>>> import numpy as np
>>> np.set_printoptions(precision=1, suppress=True, linewidth=100)
>>> rnd = lambda a: np.round(a, 1) + 0
>>> arr = np.array([[2, 3, 12, -3], [3, 16, 9, 3], [12, 9, -4, 12], [-3, 3, 12, -18]])
>>> M2 = np.array([[-1, 3], [0, -3]])
>>> basis = np.kron(M2, arr)
>>> print(basis)
[[ -2  -3 -12   3   6   9  36  -9]
 [ -3 -16  -9  -3   9  48  27   9]
 [-12  -9   4 -12  36  27 -12  36]
 [  3  -3 -12  18  -9   9  36 -54]
 [  0   0   0   0  -6  -9 -36   9]
 [  0   0   0   0  -9 -48 -27  -9]
 [  0   0   0   0 -36 -27  12 -36]
 [  0   0   0   0   9  -9 -36  54]]
>>> rnd(np.linalg.norm(basis, 2)), rnd(np.linalg.norm(M2, 2) * np.linalg.norm(arr, 2))
(np.float64(119.1), np.float64(119.1))
>>> evals, V = np.linalg.eig(arr)
>>> rnd(arr @ V[:, 0] - evals[0] * V[:, 0])
array([0., 0., 0., 0.])
>>> print(rnd(np.sort(np.linalg.eigvals(arr.T))))
[-27.7  -5.8   6.   23.6]
>>> rnd(evals)
array([ 23.6, -27.7,   6. ,  -5.8])
>>> print(rnd(np.linalg.det(2 * arr)), rnd(np.linalg.det(arr)))
363600.0 22725.0
>>> rnd(np.poly(arr))
array([    1.,     4.,  -688.,   -70., 22725.])
>>> np.einsum("ij,ji->", arr, arr)
np.int64(1392)
>>> O = arr.astype(float).copy()
>>> for j in range(4):
...     O[:, j] -= O[:, :j] @ (O[:, :j].T @ O[:, j])
...     O[:, j] /= np.linalg.norm(O[:, j])
... 
>>> rnd(O.T @ O)
array([[1., 0., 0., 0.],
       [0., 1., 0., 0.],
       [0., 0., 1., 0.],
       [0., 0., 0., 1.]])
>>> rnd(O)
array([[ 0.2,  0.1,  0.9,  0.5],
       [ 0.2,  0.9, -0.3,  0.2],
       [ 0.9, -0.1,  0. , -0.3],
       [-0.2,  0.4,  0.4, -0.8]])
>>> rnd(O.T @ arr)
array([[ 12.9,  11.9,  -2.6,  15.6],
       [  0. ,  14.6,  14.4,  -6.3],
       [  0. ,   0. ,  13.1, -10.9],
       [  0. ,   0. ,   0. ,   9.2]])
>>> m1 = np.array([[1.0, 0.7, 0.5, 0.3],
...     [0.7, 1.0, 0.7, 0.5],
...     [0.5, 0.7, 1.0, 0.7],
...     [0.3, 0.5, 0.7, 1.0]])
>>> m1
array([[1. , 0.7, 0.5, 0.3],
       [0.7, 1. , 0.7, 0.5],
       [0.5, 0.7, 1. , 0.7],
       [0.3, 0.5, 0.7, 1. ]])
>>> P = np.triu(np.array([[1, -3, -3, 2], [-3, 0, 0, 0], [1, 0, 1, 0], [2, -3, -1, -1]]), 1) + np.eye(4)
>>> M2 = P @ m1 @ np.linalg.inv(P)
>>> np.trace(M2), np.trace(m1)
(np.float64(4.0), np.float64(4.0))
>>> x0 = np.array([1, -4, 9, -2])
>>> rhs = m1 @ x0
>>> rnd(rhs)
array([2.1, 2. , 5.3, 2.6])
>>> rnd(np.linalg.solve(m1, 3 * rhs))
array([  3., -12.,  27.,  -6.])
>>> rnd(np.linalg.solve(m1.T, m1[0]))
array([1., 0., 0., 0.])
>>> K = np.load("run2.npy")
>>> K
array([[ 0,  0,  0,  2],
       [ 0,  0, -2,  0],
       [ 0,  0, -1,  0],
       [ 0,  2,  0,  0]])
>>> left, sv, VT = np.linalg.svd(K)
>>> np.argmax(sv[:-1] / (sv[1:] + 1e-6)) + 1
np.int64(3)
>>> rnd(sv)
array([2.2, 2. , 2. , 0. ])
>>> M2 = left[:, :3] @ np.diag(sv[:3]) @ VT[:3]
>>> np.linalg.matrix_rank(K, rtol=0.05)
np.int64(3)
>>> rnd(np.linalg.norm(K - M2) / np.linalg.norm(K))
np.float64(0.0)
>>> left, sv, VT = np.linalg.svd(K)
>>> V = VT[:(sv > 1e-8).sum()]
>>> rng = np.random.default_rng(103)
>>> x0 = K[2] + -3 * K[1] + rng.integers(2) * np.eye(4)[3]
>>> x0
array([0., 0., 5., 1.])
>>> np.diag(V.T @ V)
array([0., 1., 1., 1.])
>>> rnd(np.linalg.norm(x0 - V.T @ V @ x0))
np.float64(0.0)
>>> np.allclose(V.T @ V @ x0, x0)
True
>>> V.T @ V
array([[0., 0., 0., 0.],
       [0., 1., 0., 0.],
       [0., 0., 1., 0.],
       [0., 0., 0., 1.]])
>>> M2 = np.array([[2, 0], [-1, 0]])
>>> X = np.kron(np.eye(2, dtype=int), M2)
>>> X
array([[ 2,  0,  0,  0],
       [-1,  0,  0,  0],
       [ 0,  0,  2,  0],
       [ 0,  0, -1,  0]])
>>> P = np.triu(np.array([[2, 1, 4, 0], [2, 3, 5, 1], [2, 3, 4, 2], [2, 3, 0, 1]]), 1) + np.eye(4)
>>> M2 = P @ X @ np.linalg.inv(P)
>>> P @ X - X @ P
array([[-1., -2.,  0.,  0.],
       [ 0.,  1., 13.,  0.],
       [ 0.,  0., -2., -4.],
       [ 0.,  0.,  0.,  2.]])
>>> np.poly(M2)
array([ 1., -4.,  4.,  0.,  0.])
>>> M2
array([[  1.,  -1.,   9., -17.],
       [ -1.,   1.,   8., -17.],
       [  0.,   0.,   0.,   0.],
       [  0.,   0.,  -1.,   2.]])
>>> left, sv, VT = np.linalg.svd(X)
>>> print(np.argmax(sv[:-1] / (sv[1:] + 1e-6)) + 1)
2
>>> M2 = left[:, :2] @ np.diag(sv[:2]) @ VT[:2]
>>> np.linalg.matrix_rank(M2)
np.int64(2)
>>> M2 = np.array([[3, 0, 3], [1, 0, -1], [1, -1, 2], [1, -3, -2]])
>>> np.einsum("ij,ij->i", X, X)
array([4, 1, 4, 1])
>>> M2 @ X
Traceback (most recent call last):
  File "<python-input-61>", line 1, in <module>
    M2 @ X
    ~~~^~~
ValueError: matmul: Input operand 1 has a mismatch in its core dimension 0, with gufunc signature (n?,k),(k,m?)->(n?,m?) (size 4 is different from 3)
>>> np.einsum("ij->j", X)
array([1, 0, 1, 0])
>>> rk = np.linalg.matrix_rank(X)
>>> rk
np.int64(2)
>>> N = np.linalg.svd(X)[2][rk:].T
>>> print([int(np.linalg.matrix_rank(np.delete(X, i, axis=0))) for i in range(4)])
[2, 2, 2, 2]
>>> [int(np.linalg.matrix_rank(X[:i])) for i in range(1, len(X) + 1)]
[1, 1, 2, 2]
>>> np.linalg.matrix_rank(X.T @ X), np.linalg.matrix_rank(X @ X.T)
(np.int64(2), np.int64(2))
>>> N.shape
(4, 2)
>>> rnd(np.linalg.norm(X))
np.float64(3.2)
>>> X.shape
(4, 4)
>>> X[:, 4]
Traceback (most recent call last):
  File "<python-input-72>", line 1, in <module>
    X[:, 4]
    ~^^^^^^
IndexError: index 4 is out of bounds for axis 1 with size 4
>>> np.count_nonzero(X)
np.int64(4)
>>> np.linalg.rank(X)
Traceback (most recent call last):
  File "<python-input-74>", line 1, in <module>
    np.linalg.rank(X)
    ^^^^^^^^^^^^^^
AttributeError: module 'numpy.linalg' has no attribute 'rank'
>>> rnd(X.mean(axis=0))
array([0.2, 0. , 0.2, 0. ])
>>> J = np.loadtxt("a.csv", delimiter=",")
>>> J
array([[-1.,  0.,  5., -4.],
       [-2., -9., -8., -8.],
       [ 0.,  6., -3.,  5.],
       [ 0.,  3., -8., -2.]])
>>> print(rnd(np.linalg.matrix_power(J, 4)))
[[    -5.  -3501.   2356.  -2051.]
 [ -1936. -12645.  -9364. -13066.]
 [   234.   9687.  -3621.   6511.]
 [ -1458.   3111. -14446.  -2326.]]
>>> rnd(np.sort(np.abs(np.linalg.eigvals(J))))
array([ 2.6,  2.6, 11.5, 11.5])
>>> print((J + J.T) / 2)
[[-1.  -1.   2.5 -2. ]
 [-1.  -9.  -1.  -2.5]
 [ 2.5 -1.  -3.  -1.5]
 [-2.  -2.5 -1.5 -2. ]]
>>> print(rnd(np.abs(np.linalg.eigvals(J)).max()))
11.5
>>> M2 = np.linalg.inv(J)
>>> rnd(np.linalg.det(J) * M2)
array([[-318., -291., -594.,  315.],
       [  92.,  -46.,   36.,   90.],
       [  54.,  -27.,  -18.,  -45.],
       [ -78.,   39.,  126., -135.]])
>>> W0 = np.load("data.npy")
>>> W0
array([[ 2., -4.,  0.],
       [-5.,  2.,  0.],
       [ 0.,  0.,  5.]])
>>> W0.inv()
Traceback (most recent call last):
  File "<python-input-86>", line 1, in <module>
    W0.inv()
    ^^^^^^
AttributeError: 'numpy.ndarray' object has no attribute 'inv'
>>> rnd(np.abs(np.linalg.eigvals(W0)).max())
np.float64(6.5)
>>> (W0 - W0.T) / 2
array([[ 0. ,  0.5,  0. ],
       [-0.5,  0. ,  0. ],
       [ 0. ,  0. ,  0. ]])
>>> np.trace(W0)
np.float64(9.0)
>>> W0 @ W0
array([[ 24., -16.,   0.],
       [-20.,  24.,   0.],
       [  0.,   0.,  25.]])
>>> print(np.allclose(W0 @ W0.T, W0.T @ W0))
False
>>> x0 = np.array([-2, -2, -4, -1])
>>> rhs = J @ x0
>>> c, lr = np.zeros(4), 1 / np.linalg.norm(J, 2) ** 2
>>> for i in range(6):
...     c -= lr * J.T @ (J @ c - rhs)
...     if i % 2 == 0: print(i, round(np.linalg.norm(J @ c - rhs), 1))
... 
0 12.2
2 4.2
4 3.0
>>> rnd(c)
array([-0.4, -1.7, -4. , -1.6])
